% ipython --no-banner

In [1]: import numpy as np

In [2]: import numpy.linalg as la

In [3]: np.set_printoptions(precision=4, suppress=True, linewidth=120)

In [4]: def rnd(a):
   ...:     return np.round(a, 4) + 0
   ...: 

In [5]: X = np.load("w.npy")

In [6]: X
Out[6]: 
array([[ 2,  5,  2,  0],
       [ 6,  9,  5,  0],
       [ 9, 12,  8,  1],
       [13, 13, 13,  1],
       [18, 18, 16,  6],
       [20, 23, 19,  8],
       [21, 27, 24, 13],
       [26, 32, 28, 17],
       [29, 37, 29, 21],
       [29, 39, 34, 26],
       [30, 42, 35, 28]])

In [7]: d = la.norm(X[:, None] - X[None], axis=-1)

In [8]: print(rnd(d[1]))
[ 6.4031  0.      5.2915 11.4018 19.5448 25.5343 32.8481 41.7971 48.2701 54.2771 57.8705]

In [9]: rnd(la.norm(X - X.mean(axis=0), axis=1))
Out[9]: array([32.101 , 26.2439, 21.1578, 16.6629,  8.0802,  3.4136,  6.723 , 15.5598, 22.1363, 28.1944, 31.8451])

In [10]: d.mean(axis=1).argmax()
Out[10]: np.int64(0)

In [11]: np.unravel_index(d.round(6).argmax(), d.shape)
Out[11]: (np.int64(0), np.int64(10))

In [12]: d[1].round(6).argsort(kind="stable")[:4]
Out[12]: array([1, 2, 0, 3])

In [13]: d.shape
Out[13]: (11, 11)

In [14]: A2 = X[0, 0] * X[1:] - np.outer(X[1:, 0], X[0])

In [15]: print(A2)
[[  0 -12  -2   0]
 [  0 -21  -2   2]
 [  0 -39   0   2]
 [  0 -54  -4  12]
 [  0 -54  -2  16]
 [  0 -51   6  26]
 [  0 -66   4  34]
 [  0 -71   0  42]
 [  0 -67  10  52]
 [  0 -66  10  56]]

In [16]: la.matrix_rank(A2), la.matrix_rank(X)
Out[16]: (np.int64(3), np.int64(4))

In [17]: np.flatnonzero(~A2.round(6).any(axis=1))
Out[17]: array([], dtype=int64)

In [18]: la.matrix_rank(A2, rtol=0.1)
Out[18]: np.int64(2)

In [19]: Ac = X - X.mean(axis=0)

In [20]: Uu, s, VT = la.svd(Ac, full_matrices=False)

In [21]: (np.sign(Uu[:, 0]) == np.sign(Uu[0, 0])).astype(int)
Out[21]: array([1, 1, 1, 1, 1, 1, 0, 0, 0, 0, 0])

In [22]: la.matrix_rank(Ac)
Out[22]: np.int64(4)

In [23]: np.abs(VT[0]).argmax()
Out[23]: np.int64(1)

In [24]: rnd(np.abs(VT[-1]))
Out[24]: array([0.552 , 0.6465, 0.1849, 0.4931])

In [25]: rnd(s)
Out[25]: array([70.8349,  8.6878,  3.3054,  1.9587])

In [26]: np.abs(Uu[:, 0]).argmax()
Out[26]: np.int64(0)

In [27]: Ac = X - X.mean(axis=0)

In [28]: V = la.svd(Ac)[2][:1]

In [29]: A2 = Ac - Ac @ V.T @ V

In [30]: print(rnd((Ac @ V.T).std(axis=0)))
[21.3575]

In [31]: print(rnd(A2.std(axis=0)))
[1.7035 0.6702 1.0366 1.9438]

In [32]: rnd(la.norm(A2) / la.norm(Ac))
Out[32]: np.float64(0.1329)

In [33]: print(rnd(np.diag(V.T @ V)))
[0.1863 0.3328 0.264  0.2169]

In [34]: data = np.load("arr.npy")

In [35]: data
Out[35]: 
array([[ 0., -2.,  0.,  0.,  0.],
       [-2.,  1., -2.,  0.,  0.],
       [ 0., -2.,  3., -2.,  0.],
       [ 0.,  0., -2.,  0., -2.],
       [ 0.,  0.,  0., -2.,  1.]])

In [36]: # symmetric

In [37]: t3 = np.stack([data, -3 * data, data[::-1]])

In [38]: t3.sum(axis=0)
Out[38]: 
array([[ 0.,  4.,  0., -2.,  1.],
       [ 4., -2.,  2.,  0., -2.],
       [ 0.,  2., -3.,  2.,  0.],
       [-2.,  1.,  2.,  0.,  4.],
       [ 0., -2.,  0.,  4., -2.]])

In [39]: rnd(la.det(t3))
Out[39]: array([    64., -15552.,     64.])

In [40]: A2 = data / la.norm(data, axis=1, keepdims=True)

In [41]: G = A2 @ A2.T

In [42]: np.degrees(np.arccos(np.clip(G[4, 1], -1, 1)))
Out[42]: np.float64(90.0)

In [43]: rnd(G)
Out[43]: 
array([[ 1.    , -0.3333,  0.4851,  0.    ,  0.    ],
       [-0.3333,  1.    , -0.6468,  0.4714,  0.    ],
       [ 0.4851, -0.6468,  1.    , -0.5145,  0.4339],
       [ 0.    ,  0.4714, -0.5145,  1.    , -0.3162],
       [ 0.    ,  0.    ,  0.4339, -0.3162,  1.    ]])

In [44]: (np.abs(G) > 0.9).astype(int)
Out[44]: 
array([[1, 0, 0, 0, 0],
       [0, 1, 0, 0, 0],
       [0, 0, 1, 0, 0],
       [0, 0, 0, 1, 0],
       [0, 0, 0, 0, 1]])

In [45]: feats = np.load("test3.npy")

In [46]: feats
Out[46]: 
array([[  6.7591,  18.7058,  36.884 ,  12.4091, -11.1663, -19.385 , -44.2268],
       [  7.6149,  19.019 ,  36.7076,  15.5891, -10.9159, -18.353 , -43.9461],
       [-11.8948,   5.2721,  13.25  , -17.485 ,  -1.9254, -48.1339,  18.2708],
       [-11.5989,   2.9594,  11.2252, -18.7105,  -2.1095, -48.23  ,  18.5234],
       [-12.9308,   2.9296,  12.2377, -18.7727,  -0.8046, -47.4351,  16.8171],
       [  6.6969,  21.3132,  35.6156,  15.5838,  -9.5463, -16.7057, -44.6068],
       [-12.2097,   3.1473,  11.7123, -18.8587,  -1.0457, -47.228 ,  18.5277],
       [  8.0701,  19.2809,  37.0414,  14.8724,  -9.2056, -17.6106, -43.4521],
       [  7.5776,  19.0794,  33.9419,  14.7226,  -8.6426, -20.864 , -43.8052],
       [  7.5661,  20.3867,  36.0474,  14.4206, -10.6248, -17.9229, -44.1419],
       [-13.056 ,   3.8906,  12.253 , -19.883 ,  -1.3807, -48.1819,  15.6498],
       [-13.103 ,   3.5745,  11.8363, -18.4615,  -2.11  , -48.5865,  18.3504],
       [  7.7947,  20.035 ,  37.666 ,  12.7852, -10.0172, -18.5369, -44.527 ],
       [-12.5172,   4.8777,  13.3296, -17.1445,  -1.6788, -45.8842,  18.8518],
       [  7.7814,  20.1399,  35.9213,  13.2664, -11.4536, -17.9426, -44.5915],
       [  7.5942,  19.6421,  34.9137,  13.9067,  -9.8029, -17.3243, -43.387 ],
       [-10.3453,   4.7876,  11.8566, -17.359 ,  -1.5519, -48.1062,  18.3407],
       [-11.4313,   3.961 ,  13.4081, -19.7699,  -2.1647, -48.7263,  16.1821],
       [  7.6301,  20.2234,  36.108 ,  14.0476, -10.1544, -18.2904, -43.9774],
       [-12.8028,   5.0891,  10.4572, -18.8525,  -1.695 , -48.305 ,  17.5857],
       [  5.7996,  19.3648,  35.7927,  12.6652, -12.0401, -18.8427, -43.9083]])

In [47]: x = np.array([0, 0, -2, -1, -1, 1, 2])

In [48]: rhs = feats @ x

In [49]: rnd(la.solve(feats.T @ feats, feats.T @ rhs))
Out[49]: array([ 0.,  0., -2., -1., -1.,  1.,  2.])

In [50]: rnd(la.pinv(feats) @ feats)
Out[50]: 
array([[1., 0., 0., 0., 0., 0., 0.],
       [0., 1., 0., 0., 0., 0., 0.],
       [0., 0., 1., 0., 0., 0., 0.],
       [0., 0., 0., 1., 0., 0., 0.],
       [0., 0., 0., 0., 1., 0., 0.],
       [0., 0., 0., 0., 0., 1., 0.],
       [0., 0., 0., 0., 0., 0., 1.]])

In [51]: rng = np.random.default_rng(51)

In [52]: rhs = rhs + 0.3 * rng.normal(size=21)

In [53]: rnd(rhs)
Out[53]: 
array([-183.0219, -184.5202,  -18.6578,  -12.4379,  -18.7962, -183.5185,  -13.9324, -183.7312, -182.5433, -182.4524,
        -20.2153,  -14.8973, -185.6048,  -15.4576, -180.8384, -178.4932,  -15.7744,  -21.1576, -182.2644,  -13.7042,
       -179.1805])

In [54]: beta, *_ = la.lstsq(feats, rhs)

In [55]: [round(float(la.norm(la.solve(feats.T @ feats + lam * np.eye(7), feats.T @ rhs))), 2) for lam in (0, 1, 10, 100)]
Out[55]: [3.3, 3.22, 2.92, 2.77]

In [56]: Ac = (feats - feats.mean(axis=0)) / feats.std(axis=0)

In [57]: rnd(Ac.std(axis=0))
Out[57]: array([1., 1., 1., 1., 1., 1., 1.])

In [58]: beta = la.lstsq(np.delete(Ac, 1, axis=1), Ac[:, 1])[0]

In [59]: np.abs(beta).argmax()
Out[59]: np.int64(2)

In [60]: d = la.norm(feats[:, None] - feats[None], axis=-1)

In [61]: print(d.shape)
(21, 21)

In [62]: print(d[17].round(6).argsort(kind="stable")[:4])
[17 10  4 11]

In [63]: la.matrix_rank(d ** 2)
Out[63]: np.int64(9)

In [64]: Uu, s, VT = la.svd(feats)

In [65]: rnd(s)
Out[65]: array([219.4445, 179.1486,   5.3276,   4.4614,   3.5806,   3.0667,   2.7525])

In [66]: A2 = Uu[:, :2] @ np.diag(s[:2]) @ VT[:2]

In [67]: la.matrix_rank(A2)
Out[67]: np.int64(2)

In [68]: rnd(la.norm(feats - A2) / la.norm(feats))
Out[68]: np.float64(0.0312)

In [69]: la.matrix_rank(feats, rtol=0.05)
Out[69]: np.int64(2)

In [70]: m1 = np.load("a.npy")

In [71]: rnd(m1)
Out[71]: 
array([[ -5.756 ,  -3.9014,   0.1876,  -5.6598, -22.3602,  24.5033],
       [ -5.0013,  -3.5831,   0.669 ,  -4.6279, -17.5469,  20.0853],
       [ -3.8617,  -3.0555,   1.1023,  -3.1402, -11.0779,  14.0486],
       [ -3.3511,  -2.7953,   1.1766,  -2.5092,  -8.5253,  11.6067],
       [ -3.258 ,  -2.746 ,   1.182 ,  -2.3972,  -8.0856,  11.1803],
       [ -3.2098,  -2.7201,   1.1837,  -2.3395,  -7.8607,  10.9615],
       [ -2.71  ,  -2.4409,   1.1611,  -1.7586,  -5.6637,   8.7869],
       [ -0.6024,  -0.8465,   0.2825,   0.065 ,   0.1574,   1.6005],
       [ -0.2212,  -0.3729,   0.063 ,   0.1169,   0.2556,   0.6071],
       [  0.0996,   0.2245,   0.0266,  -0.1374,  -0.2594,  -0.327 ],
       [  0.2448,   1.1438,   0.8413,  -1.2261,  -1.751 ,  -1.7628],
       [  0.2   ,   1.4471,   1.4258,  -1.7705,  -2.26  ,  -2.4046],
       [  0.0158,   1.9679,   2.889 ,  -2.9203,  -2.9672,  -3.889 ],
       [ -0.6401,   2.8869,   7.1748,  -5.6107,  -3.1225,  -8.262 ],
       [ -0.9188,   3.1622,   8.9523,  -6.5809,  -2.7567, -10.1485],
       [ -1.0372,   3.2691,   9.7109,  -6.9782,  -2.55  , -10.9664],
       [ -1.9845,   3.9897,  15.8969,  -9.9535,  -0.0514, -17.8814]])

In [72]: d = la.norm(m1[:, None] - m1[None], axis=-1)

In [73]: (d + 1e9 * np.eye(17)).round(6).argmin(axis=1)
Out[73]: array([ 1,  0,  3,  4,  5,  4,  5,  8,  7,  8, 11, 10, 11, 14, 15, 14, 15])

In [74]: print(d[5].round(6).argsort(kind="stable")[:4])
[5 4 3 6]

In [75]: la.matrix_rank(d ** 2)
Out[75]: np.int64(5)

In [76]: G = np.cov(m1, rowvar=False)

In [77]: rnd(np.median(m1, axis=0))
Out[77]: array([-1.0372, -0.3729,  1.1766, -2.5092, -2.9672,  0.6071])

In [78]: rnd(m1.std(axis=0))
Out[78]: array([ 1.8651,  2.6358,  4.3789,  2.719 ,  6.2147, 11.2786])

In [79]: rnd(np.corrcoef(m1[:, 5], m1[:, 4])[0, 1])
Out[79]: np.float64(-0.8453)

In [80]: print(np.argsort(-la.norm(m1, axis=0).round(6), kind="stable")[:3])
[5 4 2]

In [81]: [round(float(x), 4) for x in la.svd(m1, compute_uv=False)[:3]]
Out[81]: [57.9808, 34.0162, 6.0408]

In [82]: la.cond(m1) > 100
Out[82]: np.True_

In [83]: u, r1 = m1[15], m1[11]

In [84]: rnd(u @ u)
Out[84]: np.float64(281.5262)

In [85]: pr = (u @ r1) / (u @ u) * u

In [86]: rnd(la.norm(u + r1) ** 2 + la.norm(u - r1) ** 2)
Out[86]: np.float64(599.4358)

In [87]: rnd(pr)
Out[87]: array([-0.2316,  0.7299,  2.1682, -1.5581, -0.5694, -2.4485])

In [88]: rnd(r1 - pr)
Out[88]: array([ 0.4316,  0.7172, -0.7424, -0.2125, -1.6907,  0.0439])

In [89]: rnd((r1 - pr) @ u)
Out[89]: np.float64(0.0)

In [90]: Uu, s, VT = la.svd(m1)

In [91]: rnd(s)
Out[91]: array([57.9808, 34.0162,  6.0408,  0.    ,  0.    ,  0.    ])

In [92]: np.argmax(s[:-1] / (s[1:] + 1e-6)) + 1
Out[92]: np.int64(3)

In [93]: A2 = Uu[:, :3] @ np.diag(s[:3]) @ VT[:3]

In [94]: rnd(la.norm(m1 - A2, 2)), rnd(s[3])
Out[94]: (np.float64(0.0), np.float64(0.0))

In [95]: rnd(la.norm(m1 - A2) / la.norm(m1))
Out[95]: np.float64(0.0)

In [96]: F = np.loadtxt("dump.csv", delimiter=",")

In [97]: rnd(F)
Out[97]: 
array([[-0.7071,  0.    ,  0.7071],
       [ 0.    ,  1.    ,  0.    ],
       [-0.7071,  0.    , -0.7071]])

In [98]: # splits into 2 blocks

In [99]: u = np.array([-3, 6])

In [100]: print(np.polyval(u, F[1]))
[6. 3. 6.]

In [101]: rnd(np.cross(F[1, :3], F[2, :3]))
Out[101]: array([-0.7071,  0.    ,  0.7071])

In [102]: x = np.array([5, 5, 3])

In [103]: rnd(la.norm(x)), rnd(la.norm(F @ x))
Out[103]: (np.float64(7.6811), np.float64(7.6811))

In [104]: [p for p in range(1, 25) if np.allclose(la.matrix_power(F, p), np.eye(3))]
Out[104]: [8, 16, 24]

In [105]: print(rnd(np.abs(la.eigvals(F))))
[1. 1. 1.]

In [106]: print(rnd(np.sort(np.abs(np.degrees(np.angle(la.eigvals(F)))))))
[  0. 135. 135.]

In [107]: rnd(la.det(F))
Out[107]: np.float64(1.0)

In [108]: print(rnd(F.T @ (F @ x)))
[5. 5. 3.]

In [109]: rnd(la.eigvals(F))
Out[109]: array([-0.7071+0.7071j, -0.7071-0.7071j,  1.    +0.j    ])

In [110]: rnd(la.eigvals(F).sum().real)
Out[110]: np.float64(-0.4142)

In [111]: print(rnd(np.einsum("ij,ji->", F, F)))
1.0

In [112]: rnd(np.poly(F))
Out[112]: array([ 1.    ,  0.4142, -0.4142, -1.    ])

In [113]: rnd(np.einsum("ii->", F))
Out[113]: np.float64(-0.4142)

In [114]: rnd(la.det(F.T))
Out[114]: np.float64(1.0)

In [115]: rnd(np.kron(np.eye(2, dtype=int), F))
Out[115]: 
array([[-0.7071,  0.    ,  0.7071,  0.    ,  0.    ,  0.    ],
       [ 0.    ,  1.    ,  0.    ,  0.    ,  0.    ,  0.    ],
       [-0.7071,  0.    , -0.7071,  0.    ,  0.    ,  0.    ],
       [ 0.    ,  0.    ,  0.    , -0.7071,  0.    ,  0.7071],
       [ 0.    ,  0.    ,  0.    ,  0.    ,  1.    ,  0.    ],
       [ 0.    ,  0.    ,  0.    , -0.7071,  0.    , -0.7071]])

In [116]: lab = rng.permutation(3)

In [117]: A2 = F[:, lab] * rng.choice([-1, 1], 3)

In [118]: rnd(A2)
Out[118]: 
array([[ 0.    , -0.7071,  0.7071],
       [-1.    ,  0.    ,  0.    ],
       [ 0.    ,  0.7071,  0.7071]])

In [119]: Uu, _, VT = la.svd(F.T @ A2)

In [120]: lab
Out[120]: array([1, 2, 0])

In [121]: Uu @ VT
Out[121]: 
array([[ 0.,  0., -1.],
       [-1.,  0.,  0.],
       [ 0., -1.,  0.]])

In [122]: A = np.array([[0, 9, 6, 12, 0],
     ...:     [0, 3, 2, 4, 0],
     ...:     [0, 9, 6, 12, 0],
     ...:     [0, 6, 4, 8, 0],
     ...:     [0, 0, 0, 0, 0],
     ...:     [0, 9, 6, 12, 0],
     ...:     [0, 3, 2, 4, 0]])

In [123]: print(A)
[[ 0  9  6 12  0]
 [ 0  3  2  4  0]
 [ 0  9  6 12  0]
 [ 0  6  4  8  0]
 [ 0  0  0  0  0]
 [ 0  9  6 12  0]
 [ 0  3  2  4  0]]

In [124]: # column 4 repeats column 0

In [125]: W1 = np.array([[0, 2], [0, 3], [1, 0], [3, 1], [2, 3]])

In [126]: beta = np.array([1, 0])

In [127]: H = np.maximum(A @ W1 + beta, 0)

In [128]: (H > 0).astype(int)
Out[128]: 
array([[1, 1],
       [1, 1],
       [1, 1],
       [1, 1],
       [1, 0],
       [1, 1],
       [1, 1]])

In [129]: Z = np.array([[4, -4], [-3, 4]])

In [130]: W1 @ Z
Out[130]: 
array([[-6,  8],
       [-9, 12],
       [ 4, -4],
       [ 9, -8],
       [-1,  4]])

In [131]: (H @ Z).round(6).argmax(axis=1)
Out[131]: array([0, 0, 0, 0, 0, 0, 0])
